>>> import numpy as np
>>> np.set_printoptions(precision=3, suppress=True, linewidth=200, sign=" ")
>>> def tidy(a):
...     return np.round(a, 3) + 0
... 
>>> mat = np.maximum(np.array([[-3],
...     [-2],
...     [-2],
...     [-1],
...     [-2],
...     [0],
...     [3],
...     [2],
...     [0],
...     [-3],
...     [0],
...     [3],
...     [2],
...     [3],
...     [2],
...     [-3],
...     [-3],
...     [1],
...     [1],
...     [0],
...     [2],
...     [3],
...     [-3],
...     [-2],
...     [1],
...     [-2],
...     [1],
...     [1],
...     [-3]]) @ np.array([[3, 5, 4, 5, 0, 8]]) + np.array([3, 3, 2, 1, 1, 0]), 0)
>>> print(mat)
[[  0   0   0   0   1   0]
 [  0   0   0   0   1   0]
 [  0   0   0   0   1   0]
 [  0   0   0   0   1   0]
 [  0   0   0   0   1   0]
 [  3   3   2   1   1   0]
 [ 12  18  14  16   1  24]
 [  9  13  10  11   1  16]
 [  3   3   2   1   1   0]
 [  0   0   0   0   1   0]
 [  3   3   2   1   1   0]
 [ 12  18  14  16   1  24]
 [  9  13  10  11   1  16]
 [ 12  18  14  16   1  24]
 [  9  13  10  11   1  16]
 [  0   0   0   0   1   0]
 [  0   0   0   0   1   0]
 [  6   8   6   6   1   8]
 [  6   8   6   6   1   8]
 [  3   3   2   1   1   0]
 [  9  13  10  11   1  16]
 [ 12  18  14  16   1  24]
 [  0   0   0   0   1   0]
 [  0   0   0   0   1   0]
 [  6   8   6   6   1   8]
 [  0   0   0   0   1   0]
 [  6   8   6   6   1   8]
 [  6   8   6   6   1   8]
 [  0   0   0   0   1   0]]
>>> # null space of dimension 3
>>> u = np.array([-2, 1])
>>> print(np.convolve(mat[25], u))
[ 0  0  0  0 -2  1  0]
>>> data = np.load("dump.npy")
>>> print(data)
[[ 1  1  0  0]
 [-4  0  0  0]
 [ 0  0  1  1]
 [ 0  0 -4  0]]
>>> # splits into 2 blocks
>>> print(tidy(np.abs(np.linalg.eigvals(data)).max()))
2.0
>>> print(data @ data)
[[-3  1  0  0]
 [-4 -4  0  0]
 [ 0  0 -3  1]
 [ 0  0 -4 -4]]
>>> print(tidy(np.linalg.det(data)))
16.0
>>> print(tidy(np.sort(np.abs(np.linalg.eigvals(data)))))
[ 2.  2.  2.  2.]
>>> print((data - data.T) / 2)
[[ 0.   2.5  0.   0. ]
 [-2.5  0.   0.   0. ]
 [ 0.   0.   0.   2.5]
 [ 0.   0.  -2.5  0. ]]
>>> print(np.linalg.matrix_power(data, 3))
[[-7 -3  0  0]
 [12 -4  0  0]
 [ 0  0 -7 -3]
 [ 0  0 12 -4]]
>>> def softmax(z):
...     e = np.exp(z - z.max(axis=-1, keepdims=True))
...     return e / e.sum(axis=-1, keepdims=True)
... 
>>> print(tidy(softmax(10 * mat[13])))
[ 0.  0.  0.  0.  0.  1.]
>>> print(tidy(softmax(mat[13] + 4)))
[ 0.     0.002  0.     0.     0.     0.997]
>>> scores = mat @ mat.T / np.sqrt(6)
>>> print(softmax(scores).round(6).argmax(axis=1))
[ 0  0  0  0  0  6  6  6  6  0  6  6  6  6  6  0  0  6  6  6  6  6  0  0  6  0  6  6  0]
>>> other = np.linalg.inv(data)
>>> print(tidy(np.linalg.inv(other)))
[[ 1.  1.  0.  0.]
 [-4.  0.  0.  0.]
 [ 0.  0.  1.  1.]
 [ 0.  0. -4.  0.]]
>>> print(tidy(np.linalg.slogdet(data)[0]))
1.0
>>> print(tidy(np.linalg.det(data) * np.linalg.det(other)))
1.0
>>> print(np.allclose(other, data.T))
False
>>> q = data.astype(float).copy()
>>> for j in range(4):
...     q[:, j] -= q[:, :j] @ (q[:, :j].T @ q[:, j])
...     q[:, j] /= np.linalg.norm(q[:, j])
... 
>>> print(tidy(q))
[[ 0.243  0.97   0.     0.   ]
 [-0.97   0.243  0.     0.   ]
 [ 0.     0.     0.243  0.97 ]
 [ 0.     0.    -0.97   0.243]]
>>> print(tidy(q.T @ data))
[[ 4.123  0.243  0.     0.   ]
 [ 0.     0.97   0.     0.   ]
 [ 0.     0.     4.123  0.243]
 [ 0.     0.     0.     0.97 ]]
>>> print(tidy(q.T @ q))
[[ 1.  0.  0.  0.]
 [ 0.  1.  0.  0.]
 [ 0.  0.  1.  0.]
 [ 0.  0.  0.  1.]]
>>> F = np.loadtxt("sample8.csv", delimiter=",")
>>> print(F)
[[ 1. -2.  3.  2.  0. -1. -2.  2.  1.  3.  2.  0.  0.]
 [ 0.  0.  3.  2.  2.  3. -1.  3.  2.  1.  3.  2.  1.]
 [ 0.  0.  1. -2. -3.  1.  0. -2. -1. -3. -1.  0. -2.]
 [ 0.  0.  0.  1.  0. -2.  1. -3. -2. -3. -3. -3. -3.]
 [ 0.  0.  0.  0.  3. -1. -3. -2. -3.  0.  3.  3. -1.]
 [ 0.  0.  0.  0.  0.  0.  0. -2.  0.  1.  3.  3.  1.]
 [ 0.  0.  0.  0.  0.  0. -2.  1. -1. -2.  1.  3.  2.]
 [ 0.  0.  0.  0.  0.  0.  0. -1. -1.  0. -1.  2. -2.]
 [ 0.  0.  0.  0.  0.  0.  0.  0. -1. -3.  3.  3.  0.]
 [ 0.  0.  0.  0.  0.  0.  0.  0.  0. -2.  2.  3. -2.]
 [ 0.  0.  0.  0.  0.  0.  0.  0.  0.  0. -2.  1.  1.]
 [ 0.  0.  0.  0.  0.  0.  0.  0.  0.  0.  0. -3.  2.]
 [ 0.  0.  0.  0.  0.  0.  0.  0.  0.  0.  0.  0. -3.]]
>>> # null space of dimension 1
>>> print(tidy(F.mean(axis=0)))
[ 0.077 -0.154  0.538  0.231  0.154  0.    -0.538 -0.308 -0.462 -0.615  0.769  1.077 -0.462]
>>> print(np.unravel_index(np.abs(F).argmax(), F.shape))
(np.int64(0), np.int64(2))
>>> print(np.linalg.matrix_rank(F))
12
>>> print(F.shape)
(13, 13)
>>> print(np.unique(mat.round(6), axis=0).shape)
(5, 6)
>>> print(tidy(np.trace(np.linalg.pinv(mat) @ mat)))
3.0
>>> print(np.allclose(mat[:-1].T @ np.linalg.lstsq(mat[:-1].T, mat[-1])[0], mat[-1]))
True
>>> print(np.allclose(F[:-1].T @ np.linalg.lstsq(F[:-1].T, F[-1])[0], F[-1]))
True
>>> print(tidy(np.trace(np.linalg.pinv(F) @ F)))
12.0
>>> print(np.abs(np.diag(np.linalg.qr(F)[1])) > 1e-9)
[ True False  True  True  True False  True  True  True  True  True  True  True]
>>> print(np.linalg.lstsq(F[:-1].T, F[-1])[2])
12
>>> other = np.array([[-3, 1], [-3, -3], [3, -3]])
>>> arr = np.kron(np.eye(3, dtype=int), other)
>>> print(arr)
[[-3  1  0  0  0  0]
 [-3 -3  0  0  0  0]
 [ 3 -3  0  0  0  0]
 [ 0  0 -3  1  0  0]
 [ 0  0 -3 -3  0  0]
 [ 0  0  3 -3  0  0]
 [ 0  0  0  0 -3  1]
 [ 0  0  0  0 -3 -3]
 [ 0  0  0  0  3 -3]]
>>> other = arr / np.linalg.norm(arr, axis=1, keepdims=True)
>>> gram = other @ other.T
>>> print((np.abs(gram) > 0.9).astype(int))
[[ 1  0  0  0  0  0  0  0  0]
 [ 0  1  0  0  0  0  0  0  0]
 [ 0  0  1  0  0  0  0  0  0]
 [ 0  0  0  1  0  0  0  0  0]
 [ 0  0  0  0  1  0  0  0  0]
 [ 0  0  0  0  0  1  0  0  0]
 [ 0  0  0  0  0  0  1  0  0]
 [ 0  0  0  0  0  0  0  1  0]
 [ 0  0  0  0  0  0  0  0  1]]
>>> print(tidy(gram))
[[ 1.     0.447 -0.894  0.     0.     0.     0.     0.     0.   ]
 [ 0.447  1.     0.     0.     0.     0.     0.     0.     0.   ]
 [-0.894  0.     1.     0.     0.     0.     0.     0.     0.   ]
 [ 0.     0.     0.     1.     0.447 -0.894  0.     0.     0.   ]
 [ 0.     0.     0.     0.447  1.     0.     0.     0.     0.   ]
 [ 0.     0.     0.    -0.894  0.     1.     0.     0.     0.   ]
 [ 0.     0.     0.     0.     0.     0.     1.     0.447 -0.894]
 [ 0.     0.     0.     0.     0.     0.     0.447  1.     0.   ]
 [ 0.     0.     0.     0.     0.     0.    -0.894  0.     1.   ]]
>>> print((gram - 2 * np.eye(9)).round(6).argmax(axis=1))
[ 1  0  1  4  3  0  7  6  0]
>>> rng = np.random.default_rng(20)
>>> lab = rng.permutation(6)
>>> other = arr[:, lab] * rng.choice([-1, 1], 6)
>>> print(other)
[[ 3  0  1  0  0  0]
 [ 3  0 -3  0  0  0]
 [-3  0 -3  0  0  0]
 [ 0  0  0  0 -1  3]
 [ 0  0  0  0  3  3]
 [ 0  0  0  0  3 -3]
 [ 0  3  0 -1  0  0]
 [ 0  3  0  3  0  0]
 [ 0 -3  0  3  0  0]]
>>> Uu, _, Vt = np.linalg.svd(arr.T @ other)
>>> print(lab)
[ 0  4  1  5  3  2]
>>> x0 = np.array([2, -2, 1, -2, -3, 1])
>>> target = arr @ x0
>>> print(tidy(np.linalg.solve(arr.T @ arr, arr.T @ target)))
[ 2. -2.  1. -2. -3.  1.]
>>> target = target + 0.3 * rng.normal(size=9)
>>> print(tidy(target))
[ -8.274  -0.27   11.7    -4.721   2.983   9.038   9.808   5.674 -12.361]
>>> beta, *_ = np.linalg.lstsq(arr, target)
>>> print(tidy(arr.T @ (target - arr @ beta)))
[ 0.  0.  0.  0.  0.  0.]
>>> print(beta.round())
[ 2. -2.  1. -2. -3.  1.]
>>> print([round(float(np.linalg.norm(np.linalg.solve(arr.T @ arr + lam * np.eye(6), arr.T @ target))), 2) for lam in (0, 1, 10, 100)])
[4.77, 4.59, 3.45, 1.0]
>>> w1 = np.array([[-5, -5, -2, 0, -1],
...     [-3, -6, 8, 7, -5],
...     [-7, 5, -8, -5, -7],
...     [8, -1, 3, 0, 1],
...     [2, -2, 6, 3, 8],
...     [0, -4, -3, 0, 6]])
>>> beta = np.array([1, 3, 3, -3, -3])
>>> act = np.maximum(arr @ w1 + beta, 0)
>>> print(act)
[[ 13  12  17   4   0]
 [ 25  36   0   0  15]
 [  0   6   0   0   9]
 [ 30   0  30  12  19]
 [  0   0  18  12  15]
 [  0  21   0   0   0]
 [  0   5   0   0   0]
 [  0  21   0   0   0]
 [  7   9  30   6   3]]
>>> basis = np.array([[-1, 0], [1, -3], [-1, 1], [-3, 0], [1, 3]])
>>> print(w1 @ basis)
[[  1  10]
 [-37  11]
 [ 28 -44]
 [-11   9]
 [-11  36]
 [  5  27]]
>>> print(arr.shape)
(9, 6)
>>> print(tidy(arr.mean(axis=0)))
[-0.333 -0.556 -0.333 -0.556 -0.333 -0.556]
>>> print(arr - arr[0])
[[ 0  0  0  0  0  0]
 [ 0 -4  0  0  0  0]
 [ 6 -4  0  0  0  0]
 [ 3 -1 -3  1  0  0]
 [ 3 -1 -3 -3  0  0]
 [ 3 -1  3 -3  0  0]
 [ 3 -1  0  0 -3  1]
 [ 3 -1  0  0 -3 -3]
 [ 3 -1  0  0  3 -3]]
>>> print(tidy(np.linalg.norm(arr)))
11.747
>>> print(np.count_nonzero(arr))
18
>>> print(np.unravel_index(np.abs(arr).argmax(), arr.shape))
(np.int64(0), np.int64(0))
>>> print(np.diff(arr, axis=0))
[[ 0 -4  0  0  0  0]
 [ 6  0  0  0  0  0]
 [-3  3 -3  1  0  0]
 [ 0  0  0 -4  0  0]
 [ 0  0  6  0  0  0]
 [ 0  0 -3  3 -3  1]
 [ 0  0  0  0  0 -4]
 [ 0  0  0  0  6  0]]
>>> print(tidy(np.linalg.svd(arr, compute_uv=False)))
[ 5.292  5.292  5.292  4.243  4.243  4.243]
>>> W0 = np.load("a.npy")
>>> print(W0)
[[ -3.623  -0.687  -1.994  -0.198   3.692 -10.714   0.219]
 [  2.429   0.222 -12.846  -0.324   1.286  -0.967   0.375]
 [ 13.758   0.38  -17.963   0.138  -2.596  -1.109  -0.993]
 [ 10.352  -0.087  45.084  -0.828  -1.871  -3.357  -0.576]
 [  5.29   -0.142   9.178  -2.295   1.094   0.052   0.484]
 [ 14.257  -0.087 -17.981  -0.749   0.5    -2.828   0.646]
 [ -2.805  -0.164  24.221  -1.732  -4.527   3.947  -0.256]
 [ -1.067  -0.004   1.318  -2.543   2.156   4.978   0.137]
 [  3.498   0.31  -20.645  -1.863  -4.5     5.508   0.001]
 [ -8.152   0.209   0.073  -0.446   2.254   4.15   -0.742]
 [ -5.448   0.043  24.273   0.746  -0.415  -2.891   0.519]
 [  6.443   0.225   7.17    1.985   0.461   4.313  -0.548]
 [-16.239  -0.051 -11.659   0.58    3.07   -6.855  -0.642]
 [ 14.547  -0.128 -19.644  -0.488   3.764  -1.178   0.695]
 [-16.692   0.004  13.091   1.363   2.6     3.963   0.456]
 [  5.388  -0.749  28.33    0.499  -1.156  -2.039  -0.768]
 [-14.327   0.165   0.374   0.391   1.023  -3.463  -1.422]
 [ -3.258  -0.174   2.765   0.446   3.256  -5.78    0.28 ]
 [ -0.469  -0.332 -15.403   0.316   4.986  -3.974   0.571]
 [  4.508   0.311  18.144  -0.903   1.101   2.954   0.12 ]
 [  2.423   0.467   3.204   0.249  -1.074  -6.285  -0.104]
 [ 13.791   0.374 -47.752  -0.043  -0.735   3.513  -0.41 ]
 [ 11.683  -0.345  -1.031  -1.063  -1.433   0.579   0.518]
 [-17.73   -0.361  -7.722  -3.523  -1.903 -10.62   -0.223]
 [ 25.057   0.262 -14.787  -1.445  -0.71   -6.919  -0.418]
 [  8.864   0.535  12.26   -0.674  -0.203  -2.123  -0.066]
 [ 22.885   0.084 -23.681  -0.707  -3.296 -12.427  -0.872]
 [ -3.957   0.26  -24.568  -0.521  -4.671  -6.454  -0.035]
 [  1.273   0.563  -5.971   0.02    2.361 -16.937   0.229]
 [-11.251   0.129   7.929   2.278   3.254  -0.943  -0.464]
 [-20.911   0.481 -20.863   1.119   2.068  -5.648  -0.603]
 [  0.599   0.545   6.997   0.465   1.907  -2.496  -0.685]
 [ -2.289   0.383  25.001   1.177  -1.534   2.15   -1.044]
 [ -7.171   0.069  11.977   0.344  -0.518  -0.479  -0.271]
 [  2.933   0.185  60.004   1.58    1.074   8.778   0.14 ]
 [ -1.432  -0.164 -16.786  -0.922   2.283   3.479  -0.142]
 [ -3.046   0.143  34.955  -1.524  -1.529  -4.668  -0.547]
 [  2.619   0.772   2.396   0.066   0.104   6.174  -1.722]
 [-17.512   0.179 -11.105  -2.228  -2.671   0.496  -0.45 ]
 [ -5.679   0.338 -57.655  -1.3     0.731   3.368   1.15 ]
 [-14.305  -0.498  13.6    -0.445  -1.604   5.141   0.058]]
>>> other = np.c_[W0[:, :5] @ np.array([[3, -2, 3, 2, 2],
...     [-2, -1, 0, 1, 2],
...     [-2, -1, 1, -1, -1],
...     [0, -2, 2, -3, -3],
...     [2, -3, 2, -3, -2]]), np.array([4, -2, 5, 0, 0, -4, -2, 4, 4, 1, 4, 5, -4, 5, -3, 1, 5, -2, -2, 4, -5, 3, -1, -4, -2, 4, -5, 1, -1, 0, 4, -4, 3, -3, -2, 3, 0, 5, 0, -4, -2])]
>>> print(tidy(other))
[[   1.877   -0.753   -5.875  -16.421  -13.416    4.   ]
 [  35.107    4.556   -3.635   15.04    16.548   -2.   ]
 [  71.248   -2.421   18.395   53.233   51.017    5.   ]
 [ -62.68   -58.432   70.742  -16.37   -18.328    0.   ]
 [  -0.014  -18.308   22.646    4.863    5.815    0.   ]
 [  79.907  -10.448   24.292   47.155   47.568   -4.   ]
 [ -65.583   -1.402    3.288  -11.218  -15.909   -2.   ]
 [  -1.517   -0.562   -2.657   -2.295   -0.143    4.   ]
 [  42.164   30.565  -22.877   47.04    42.85     4.   ]
 [ -20.512   10.152  -20.767  -21.592  -19.129    1.   ]
 [ -65.806  -13.667    8.591  -36.119  -36.491    4.   ]
 [   5.461  -25.634   31.391   -1.397   -0.711    5.   ]
 [ -19.157   33.818  -53.076  -31.82   -28.801   -4.   ]
 [  90.713  -19.638   30.549   38.782   42.418    5.   ]
 [ -71.066    9.763  -29.059  -58.36   -55.756   -3.   ]
 [ -41.31   -35.887   43.18   -16.332  -18.237    1.   ]
 [ -42.013   24.264  -39.779  -33.105  -31.917    5.   ]
 [  -8.444   -6.735    0.395  -20.561  -17.479   -2.   ]
 [  40.035    1.083   -6.206   -1.773    2.881   -2.   ]
 [ -21.184  -28.968   32.064   -9.411   -7.999    4.   ]
 [  -2.221   -5.793    8.823    4.584    3.977   -5.   ]
 [ 134.659   22.087   -7.935   78.042   77.681    3.   ]
 [  34.935  -15.565   29.026   31.54    29.762   -1.   ]
 [ -40.83    56.298  -71.764  -11.821  -14.085   -4.   ]
 [ 102.801  -30.569   56.074   71.628   71.18    -2.   ]
 [   0.596  -28.566   37.098    8.634    8.966    4.   ]
 [ 109.257  -10.871   36.968   81.544   78.332   -5.   ]
 [  27.403   47.277  -46.823   32.49    28.079    1.   ]
 [  19.357   -4.261    2.61     1.937    4.861   -1.   ]
 [ -43.361    0.126  -14.76   -46.898  -43.515    0.   ]
 [ -17.833   53.762  -77.222  -30.039  -27.49     4.   ]
 [  -9.473  -15.391   13.538  -12.37    -9.918   -4.   ]
 [ -60.703  -18.558   17.42   -28.125  -29.276    3.   ]
 [ -46.641    3.162   -9.884  -25.728  -26.177   -3.   ]
 [-109.431  -72.437   74.111  -61.915  -60.656   -2.   ]
 [  34.17    14.809  -18.36     9.675   11.794    3.   ]
 [ -82.392  -21.371   19.711  -31.745  -33.131    0.   ]
 [   1.729   -8.85    10.593    3.104    3.98     5.   ]
 [ -36.026   58.419  -73.439   -9.043  -11.535    0.   ]
 [  99.059   69.082  -75.83    48.342   49.411   -4.   ]
 [ -72.327   21.21   -33.413  -36.561  -38.663   -2.   ]]
>>> print(np.linalg.matrix_rank(other))
5
>>> print(np.linalg.matrix_rank(np.c_[W0, other]))
8
>>> print(tidy(np.linalg.lstsq(W0, other[:, 0])[0]))
[ 3. -2. -2.  0.  2.  0.  0.]
>>> print(tidy(np.linalg.norm(other - W0 @ np.linalg.lstsq(W0, other)[0], axis=0)))
[  0.      0.      0.      0.      0.     18.823]
